$ python -q
>>> import numpy as np
>>> from numpy import linalg as LA
>>> np.set_printoptions(precision=3, suppress=True, linewidth=200)
>>> tidy = lambda a: np.round(a, 3) + 0
>>> J = np.loadtxt("out2.csv", delimiter=",")
>>> J
array([[-2.,  0.,  0.,  0.,  0.,  0.,  0.],
       [ 2., -1.,  0.,  0.,  0.,  0.,  0.],
       [-2.,  0.,  0.,  0.,  0.,  0.,  0.],
       [-1.,  0.,  3., -1.,  0.,  0.,  0.],
       [-1., -1.,  2.,  0.,  2.,  0.,  0.],
       [ 3., -1.,  2., -2., -1.,  3.,  0.],
       [-3., -1., -3., -1., -1.,  2., -2.]])
>>> tidy(LA.norm(J) ** 2 / LA.norm(J, 2) ** 2)
np.float64(2.168)
>>> J[5] @ J[0]
np.float64(-6.0)
>>> print(tidy(LA.norm(J[5], 1)), tidy(LA.norm(J[5], np.inf)))
12.0 3.0
>>> print(tidy(LA.norm(J, axis=1)))
[2.    2.236 2.    3.317 3.162 5.292 5.385]
>>> tidy(LA.norm(J, axis=0))
array([5.657, 2.   , 5.099, 2.449, 2.449, 3.606, 2.   ])
>>> tidy(LA.norm(J[5] - J[0]))
np.float64(6.633)
>>> LA.norm(J, axis=1).argmax()
np.int64(6)
>>> r = LA.matrix_rank(J)
>>> r
np.int64(6)
>>> null = LA.svd(J)[2][r:].T
>>> null.shape
(7, 1)
>>> [int(LA.matrix_rank(J[:, :j + 1])) for j in range(7)]
[1, 2, 3, 4, 5, 6, 6]
>>> LA.matrix_rank(J.T @ J), LA.matrix_rank(J @ J.T)
(np.int64(6), np.int64(6))
>>> [int(LA.matrix_rank(np.delete(J, i, axis=0))) for i in range(7)]
[6, 5, 6, 5, 5, 5, 5]
>>> tidy(J @ null)
array([[0.],
       [0.],
       [0.],
       [0.],
       [0.],
       [0.],
       [0.]])
>>> q, _ = LA.qr(np.array([[-0.3, 2.6, 1.4, 1.3, 1.9, -0.2],
...     [0.4, -0.6, -0.6, -0.2, 1.3, -0.7],
...     [0.9, 0.9, 1.4, 0.6, -1.8, -1.2],
...     [-1.3, 0.4, -0.1, -1.2, 0.1, -0.6],
...     [-1.4, 0.6, 0.3, 0.5, -1.8, 2.2],
...     [1.2, 0.8, -1.5, 0.1, -0.2, 0.0]]))
>>> K = 2 * q
>>> tidy(K)
array([[-0.242,  1.711, -0.165,  0.25 ,  0.962, -0.006],
       [ 0.323, -0.373,  0.239,  0.099,  0.77 ,  1.76 ],
       [ 0.726,  0.658, -1.113, -0.593, -1.021,  0.638],
       [-1.048,  0.18 ,  0.509, -1.588, -0.083,  0.287],
       [-1.129,  0.307,  0.233,  1.027, -1.053,  0.644],
       [ 0.968,  0.612,  1.537, -0.048, -0.569, -0.005]])
>>> q, vecs = LA.qr(K[:, :3])[0], LA.qr(K[:, 3:])[0]
>>> s = LA.svd(q.T @ vecs, compute_uv=False)
>>> tidy(LA.norm(q @ q.T - vecs @ vecs.T, 2))
np.float64(1.0)
>>> tidy(np.degrees(np.arccos(s.clip(0, 1))))
array([90., 90., 90.])
>>> print(tidy(s))
[0. 0. 0.]
>>> (s > 0.9).sum()
np.int64(0)
>>> U, s, Vt = LA.svd(K, full_matrices=False)
>>> (s > 1e-8).sum()
np.int64(6)
>>> tidy(s / s[0])
array([1., 1., 1., 1., 1., 1.])
>>> tidy(U.T @ U)
array([[1., 0., 0., 0., 0., 0.],
       [0., 1., 0., 0., 0., 0.],
       [0., 0., 1., 0., 0., 0.],
       [0., 0., 0., 1., 0., 0.],
       [0., 0., 0., 0., 1., 0.],
       [0., 0., 0., 0., 0., 1.]])
>>> tidy(np.sqrt((s ** 2).sum())), tidy(LA.norm(K))
(np.float64(4.899), np.float64(4.899))
>>> np.allclose(U * s @ Vt, K)
True
>>> U.shape, s.shape, Vt.shape
((6, 6), (6,), (6, 6))
>>> C2 = K.T @ K
>>> tidy(LA.svd(K, compute_uv=False) ** 2)
array([4., 4., 4., 4., 4., 4.])
>>> print(tidy(np.diag(C2)))
[4. 4. 4. 4. 4. 4.]
>>> tidy(np.trace(C2)), tidy((K ** 2).sum())
(np.float64(24.0), np.float64(24.0))
>>> np.allclose(C2, C2.T)
True
>>> W1 = np.array([[3, -2, 0, -1, -1, -1],
...     [-1, -1, 0, 0, 3, 2],
...     [3, 1, 0, -2, 2, 2],
...     [2, 0, -2, 0, -1, -1],
...     [-2, 2, 3, 1, 0, -2],
...     [3, 1, -2, 2, -2, -2]])
>>> b = np.array([3, 8, 8, 3, 2, 8])
>>> act = np.maximum(K @ W1 + b, 0)
>>> print((act > 0).astype(int))
[[0 1 1 1 1 1]
 [1 1 1 1 0 1]
 [1 1 1 1 1 1]
 [0 1 1 1 1 1]
 [1 1 1 1 1 1]
 [1 1 1 0 1 1]]
>>> tidy((act > 0).mean(axis=0))
array([0.667, 1.   , 1.   , 0.833, 0.833, 1.   ])
>>> cent = np.array([[-6, 6], [0, 7], [-5, -7], [1, -7], [-4, 2], [-4, -1]])
>>> (act @ cent).round(6).argmax(axis=1)
array([1, 1, 1, 1, 1, 1])
>>> data = np.load("data.npy")
>>> data
array([[-1.,  1.,  1.,  1.,  1.,  1.],
       [ 1., -1.,  1.,  1.,  1.,  1.],
       [ 1.,  1., -1.,  1.,  1.,  1.],
       [ 1.,  1.,  1., -1.,  1.,  1.],
       [ 1.,  1.,  1.,  1., -1.,  1.],
       [ 1.,  1.,  1.,  1.,  1., -1.]])
>>> # symmetric, so the eigenvalues are real
>>> th = np.radians(15)
>>> Rm = np.eye(6)
>>> Rm[3, 3] = Rm[2, 2] = np.cos(th)
>>> Rm[3, 2], Rm[2, 3] = -np.sin(th), np.sin(th)
>>> print(tidy(Rm))
[[ 1.     0.     0.     0.     0.     0.   ]
 [ 0.     1.     0.     0.     0.     0.   ]
 [ 0.     0.     0.966  0.259  0.     0.   ]
 [ 0.     0.    -0.259  0.966  0.     0.   ]
 [ 0.     0.     0.     0.     1.     0.   ]
 [ 0.     0.     0.     0.     0.     1.   ]]
>>> Y = data @ Rm.T
>>> tidy(LA.svd(data, compute_uv=False)), tidy(LA.svd(Y, compute_uv=False))
(array([4., 2., 2., 2., 2., 2.]), array([4., 2., 2., 2., 2., 2.]))
>>> np.allclose(data @ data.T, Y @ Y.T)
True
>>> blk = np.stack([data, -2 * data, data[::-1]])
>>> np.einsum("bij,cij->bc", blk, blk)
array([[ 36., -72.,  12.],
       [-72., 144., -24.],
       [ 12., -24.,  36.]])
>>> LA.matrix_rank(blk)
array([6, 6, 6])
>>> print(tidy(LA.norm(blk, axis=(1, 2))))
[ 6. 12.  6.]
>>> (blk @ data.T).shape
(3, 6, 6)
>>> r0, v = data[1], data[0]
>>> print(r0 @ r0)
6.0
>>> r0 @ v
np.float64(2.0)
>>> pr = (r0 @ v) / (r0 @ r0) * r0
>>> np.outer(r0, v)
array([[-1.,  1.,  1.,  1.,  1.,  1.],
       [ 1., -1., -1., -1., -1., -1.],
       [-1.,  1.,  1.,  1.,  1.,  1.],
       [-1.,  1.,  1.,  1.,  1.,  1.],
       [-1.,  1.,  1.,  1.,  1.,  1.],
       [-1.,  1.,  1.,  1.,  1.,  1.]])
>>> tidy((v - pr) @ r0)
np.float64(0.0)
>>> def softmax(z):
...     e = np.exp(z - z.max(axis=-1, keepdims=True))
...     return e / e.sum(axis=-1, keepdims=True)
... 
>>> tidy(softmax(data[3]))
array([0.195, 0.195, 0.195, 0.026, 0.195, 0.195])
>>> tidy(softmax(data[3] + -1))
array([0.195, 0.195, 0.195, 0.026, 0.195, 0.195])
>>> softmax(data).sum(axis=1)
array([1., 1., 1., 1., 1., 1.])
>>> S = data @ data.T / np.sqrt(6)
>>> softmax(S).round(6).argmax(axis=1)
array([0, 1, 2, 3, 4, 5])
>>> w, vecs = LA.eigh(data)
>>> x0 = np.array([-3, 2, -3, -3, -1, 3])
>>> x0 @ data @ x0
np.float64(-57.0)
>>> tidy(x0 @ data @ x0 / (x0 @ x0)), tidy(w[0]), tidy(w[-1])
(np.float64(-1.39), np.float64(-2.0), np.float64(4.0))
>>> tidy(LA.eigvalsh(data[1:, 1:]))
array([-2., -2., -2., -2.,  3.])
>>> print(tidy(vecs * np.maximum(w, 0) @ vecs.T))
[[0.667 0.667 0.667 0.667 0.667 0.667]
 [0.667 0.667 0.667 0.667 0.667 0.667]
 [0.667 0.667 0.667 0.667 0.667 0.667]
 [0.667 0.667 0.667 0.667 0.667 0.667]
 [0.667 0.667 0.667 0.667 0.667 0.667]
 [0.667 0.667 0.667 0.667 0.667 0.667]]
>>> F = np.array([[6, 3, 6, 2], [3, 6, 2, -3], [6, 2, 8, 6], [2, -3, 6, 10]])
>>> F
array([[ 6,  3,  6,  2],
       [ 3,  6,  2, -3],
       [ 6,  2,  8,  6],
       [ 2, -3,  6, 10]])
>>> # equal to its transpose
>>> w, vecs = LA.eig(F)
>>> tidy(F @ vecs[:, 0] - w[0] * vecs[:, 0])
array([0., 0., 0., 0.])
>>> tidy(np.sort(LA.eigvals(F @ F)))
array([  0.003,   2.302, 113.054, 316.641])
>>> w, vecs = LA.eigh(F)
>>> tidy(vecs.T @ F @ vecs)
array([[ 0.056,  0.   ,  0.   ,  0.   ],
       [ 0.   ,  1.517,  0.   ,  0.   ],
       [ 0.   ,  0.   , 10.633,  0.   ],
       [ 0.   ,  0.   ,  0.   , 17.794]])
>>> print(tidy(vecs.T @ vecs))
[[1. 0. 0. 0.]
 [0. 1. 0. 0.]
 [0. 0. 1. 0.]
 [0. 0. 0. 1.]]
>>> print((w > 1e-8).sum(), (w < -1e-8).sum())
4 0
>>> np.abs(vecs[:, -1]).round(6).argmax()
np.int64(2)
>>> tidy(w)
array([ 0.056,  1.517, 10.633, 17.794])
>>> tidy(vecs @ np.diag(w) @ vecs.T)
array([[ 6.,  3.,  6.,  2.],
       [ 3.,  6.,  2., -3.],
       [ 6.,  2.,  8.,  6.],
       [ 2., -3.,  6., 10.]])
>>> np.count_nonzero(F)
np.int64(16)
>>> LA.matrix_rank(F)
np.int64(4)
>>> F.sum(axis=0)
array([17,  8, 22, 15])
>>> np.abs(F).max()
np.int64(10)
>>> tidy(LA.norm(F))
np.float64(20.785)
>>> print(F.mean(axis=0))
[4.25 2.   5.5  3.75]
>>> print(F.shape)
(4, 4)
>>> tidy(LA.norm(K[0], 1)), tidy(LA.norm(K[0], np.inf))
(np.float64(3.335), np.float64(1.711))
>>> rng = np.random.default_rng(146)
>>> z = rng.permutation(4)
>>> z
array([3, 0, 2, 1])
>>> Y = F[z][:, z]
>>> tidy(LA.det(Y)), tidy(LA.det(F[z]))
(np.float64(16.0), np.float64(16.0))
>>> X = np.loadtxt("test1.csv", delimiter=",")
>>> X
array([[21., 12., 16.,  7., 12., 21.],
       [16.,  6., 12.,  8.,  6., 18.],
       [15.,  5., 10.,  5.,  5., 10.],
       [ 5.,  3.,  4.,  2.,  3.,  6.],
       [37., 20., 28., 13., 20., 37.],
       [15.,  0., 10., 10.,  0., 15.],
       [20.,  4., 14., 11.,  4., 20.],
       [37., 19., 28., 14., 19., 38.]])
>>> r = LA.matrix_rank(X)
>>> print(r)
3
>>> null = LA.svd(X)[2][r:].T
>>> print(null.shape)
(6, 3)
>>> [int(LA.matrix_rank(np.delete(X, i, axis=0))) for i in range(8)]
[3, 3, 3, 3, 3, 3, 3, 3]
>>> [int(LA.matrix_rank(X[:, :j + 1])) for j in range(6)]
[1, 2, 3, 3, 3, 3]
>>> tidy(LA.norm(X, 2) / LA.norm(X))
np.float64(0.992)
>>> np.argsort(-LA.norm(X, axis=0).round(6), kind="stable")[:3]
array([5, 0, 2])
>>> [round(float(x), 3) for x in LA.svd(X, compute_uv=False)[:3]]
[116.255, 14.398, 4.052]
>>> LA.matrix_rank(X, rtol=0.1)
np.int64(2)
>>> U, s, Vt = LA.svd(X)
>>> np.argmax(s[:-1] / (s[1:] + 1e-6)) + 1
np.int64(3)
>>> Y = U[:, :3] @ np.diag(s[:3]) @ Vt[:3]
>>> print(tidy(LA.norm(X - Y) / LA.norm(X)))
0.0
>>> print(LA.matrix_rank(X, rtol=0.05))
2
>>> tidy(Y)
array([[21., 12., 16.,  7., 12., 21.],
       [16.,  6., 12.,  8.,  6., 18.],
       [15.,  5., 10.,  5.,  5., 10.],
       [ 5.,  3.,  4.,  2.,  3.,  6.],
       [37., 20., 28., 13., 20., 37.],
       [15.,  0., 10., 10.,  0., 15.],
       [20.,  4., 14., 11.,  4., 20.],
       [37., 19., 28., 14., 19., 38.]])
>>> x0 = np.array([-1, -2, 8, 4, 8, -4])
>>> h = np.maximum(X @ x0, 0)
>>> np.maximum(X @ x0, 0) - np.maximum(-X @ x0, 0)
array([123.,  76.,  75.,  29., 211.,  45.,  80., 205.])
>>> print(X.T @ h)
[22736. 10829. 16964.  8845. 10829. 22747.]
>>> r0, v = X[6], X[4]
>>> r0 @ v
np.float64(2175.0)
>>> print(r0 @ r0)
1149.0
>>> pr = (r0 @ v) / (r0 @ r0) * r0
>>> tidy(LA.norm(r0 + v) ** 2 + LA.norm(r0 - v) ** 2)
np.float64(11280.0)
>>> th = rng.uniform(0, 2 * np.pi, 20)
>>> q, _ = LA.qr(np.array([[-0.3, -0.7],
...     [0.1, 2.7],
...     [1.7, -1.8],
...     [1.0, -0.5],
...     [-1.1, 0.8],
...     [-0.7, 0.2],
...     [1.9, 0.8],
...     [-0.6, 0.6],
...     [-2.4, 0.0]]))
>>> arr = 10 * np.c_[np.cos(th), np.sin(th)] @ q.T
>>> tidy(arr)
array([[ 2.228, -6.673,  1.243, -0.613,  0.073,  0.79 , -5.372, -0.354,  4.356],
       [-1.846,  4.575,  1.203,  1.605, -1.364, -1.364,  5.858, -0.481, -5.777],
       [ 1.394, -6.353,  5.87 ,  2.119, -2.928, -1.125, -0.152, -1.988, -2.221],
       [ 0.814, -4.816,  6.015,  2.508, -3.22 , -1.479,  1.541, -2.058, -3.809],
       [-1.996,  7.578, -4.848, -1.286,  2.115,  0.48 ,  2.461,  1.612, -0.276],
       [ 0.425, -3.674,  5.853,  2.642, -3.265, -1.635,  2.514, -2.015, -4.623],
       [ 0.272, -3.208,  5.742,  2.672, -3.255, -1.681,  2.865, -1.982, -4.896],
       [-1.521,  3.159,  2.421,  2.025, -1.958, -1.579,  5.728, -0.892, -6.149],
       [ 2.245, -6.814,  1.461, -0.515, -0.049,  0.729, -5.281, -0.429,  4.186],
       [ 0.702, -4.496,  5.987,  2.556, -3.243, -1.53 ,  1.832, -2.052, -4.061],
       [ 1.281, -2.191, -3.134, -2.243,  2.289,  1.678, -5.514,  1.131,  6.242],
       [-2.261,  6.966, -1.714,  0.399,  0.191, -0.657,  5.166,  0.516, -3.98 ],
       [ 2.175, -6.307,  0.723, -0.84 ,  0.358,  0.927, -5.555, -0.175,  4.731],
       [-0.998,  5.329, -6.025, -2.412,  3.16 ,  1.385, -1.039,  2.055,  3.359],
       [-0.795,  4.763, -6.011, -2.517,  3.224,  1.488, -1.591,  2.057,  3.853],
       [ 2.242, -6.794,  1.429, -0.529, -0.031,  0.738, -5.295, -0.418,  4.211],
       [-2.277,  7.514, -2.89 , -0.169,  0.871, -0.292,  4.471,  0.923, -2.88 ],
       [ 1.489, -3.027, -2.523, -2.057,  2.007,  1.594, -5.704,  0.927,  6.169],
       [ 1.24 , -2.031, -3.244, -2.275,  2.338,  1.691, -5.47 ,  1.168,  6.247],
       [-0.173, -1.781,  5.277,  2.688, -3.143, -1.77 ,  3.803, -1.836, -5.557]])
>>> U, s, Vt = LA.svd(arr)
>>> vecs = Vt[:(s > 1e-8).sum()]
>>> x0 = arr[8] + 5 * arr[4] + rng.integers(2) * np.eye(9)[4]
>>> tidy(x0)
array([ -7.736,  31.074, -22.78 ,  -6.945,  10.527,   3.128,   7.022,   7.632,   2.804])
>>> print(np.allclose(vecs.T @ vecs @ x0, x0))
True
>>> LA.matrix_rank(np.vstack([arr, x0]))
np.int64(2)
